% python3 -q
>>> import numpy as np
>>> from numpy import linalg as LA
>>> np.set_printoptions(suppress=True, linewidth=120)
>>> def rd(a):
...     return np.round(a, 1) + 0
... 
>>> m1 = np.array([[1.5, -0.3, -0.6, -0.8],
...     [1.2, 1.8, -0.9, -0.6],
...     [-1.8, 0.0, -0.2, 0.3],
...     [1.8, 1.7, -0.6, -0.9],
...     [-0.1, 1.1, 1.4, 0.3],
...     [0.2, 0.4, 0.6, -0.1],
...     [-1.1, 1.6, -0.4, 0.3],
...     [-0.9, -1.4, -1.3, 0.6],
...     [1.7, -0.5, -0.3, 1.1],
...     [-0.9, 0.7, -0.6, 2.2],
...     [-0.9, -1.2, -1.8, 0.3],
...     [-1.0, -0.5, -0.6, -0.7]])
>>> m1[1] *= 3
>>> rd(m1)
array([[ 1.5, -0.3, -0.6, -0.8],
       [ 3.6,  5.4, -2.7, -1.8],
       [-1.8,  0. , -0.2,  0.3],
       [ 1.8,  1.7, -0.6, -0.9],
       [-0.1,  1.1,  1.4,  0.3],
       [ 0.2,  0.4,  0.6, -0.1],
       [-1.1,  1.6, -0.4,  0.3],
       [-0.9, -1.4, -1.3,  0.6],
       [ 1.7, -0.5, -0.3,  1.1],
       [-0.9,  0.7, -0.6,  2.2],
       [-0.9, -1.2, -1.8,  0.3],
       [-1. , -0.5, -0.6, -0.7]])
>>> W2 = m1[[5, 4]].astype(float)
>>> for _ in range(3):
...     z = LA.norm(m1[:, None] - W2, axis=-1).argmin(axis=1)
...     W2 = np.array([m1[z == j].mean(axis=0) for j in range(2)])
... 
>>> z
array([0, 0, 0, 0, 1, 1, 0, 0, 0, 0, 0, 0])
>>> np.bincount(z)
array([10,  2])
>>> rd(W2[1] - W2[0])
array([-0.2,  0.2,  1.9,  0. ])
>>> np.abs(W2[1] - W2[0]).argmax()
np.int64(2)
>>> C2 = np.cov(m1, rowvar=False)
>>> rd(np.polyfit(m1[:, 0], m1[:, 3], 1))
array([-0.4,  0.1])
>>> np.median(m1, axis=0)
array([-0.5,  0.2, -0.6,  0.3])
>>> rd(np.corrcoef(m1.T))
array([[ 1. ,  0.6, -0.3, -0.6],
       [ 0.6,  1. , -0.3, -0.5],
       [-0.3, -0.3,  1. ,  0.3],
       [-0.6, -0.5,  0.3,  1. ]])
>>> C2.shape
(4, 4)
>>> np.argwhere(np.triu(np.abs(np.corrcoef(m1.T)) > 0.8, 1))
array([], shape=(0, 2), dtype=int64)
>>> dist = LA.norm(m1[:, None] - m1[None], axis=-1)
>>> (dist + 1e9 * np.eye(12)).round(6).argmin(axis=1)
array([ 8,  3, 11,  0,  5,  4,  2, 10,  0,  6,  7,  2])
>>> rd(LA.norm(m1 - m1.mean(axis=0), axis=1))
array([1.8, 6.5, 2.1, 2.2, 2.1, 1.2, 1.7, 2.4, 2.2, 2.4, 2.4, 1.8])
>>> rd(dist[9])
array([4. , 7.9, 2.3, 4.2, 2.9, 2.8, 2.1, 2.7, 3.1, 0. , 2.9, 3.1])
>>> dist[9].round(6).argsort(kind="stable")[:4]
array([9, 6, 2, 7])
>>> dist.shape
(12, 12)
>>> rd(LA.norm(m1, axis=1))
array([1.8, 7.3, 1.8, 2.7, 1.8, 0.8, 2. , 2.2, 2.1, 2.5, 2.4, 1.4])
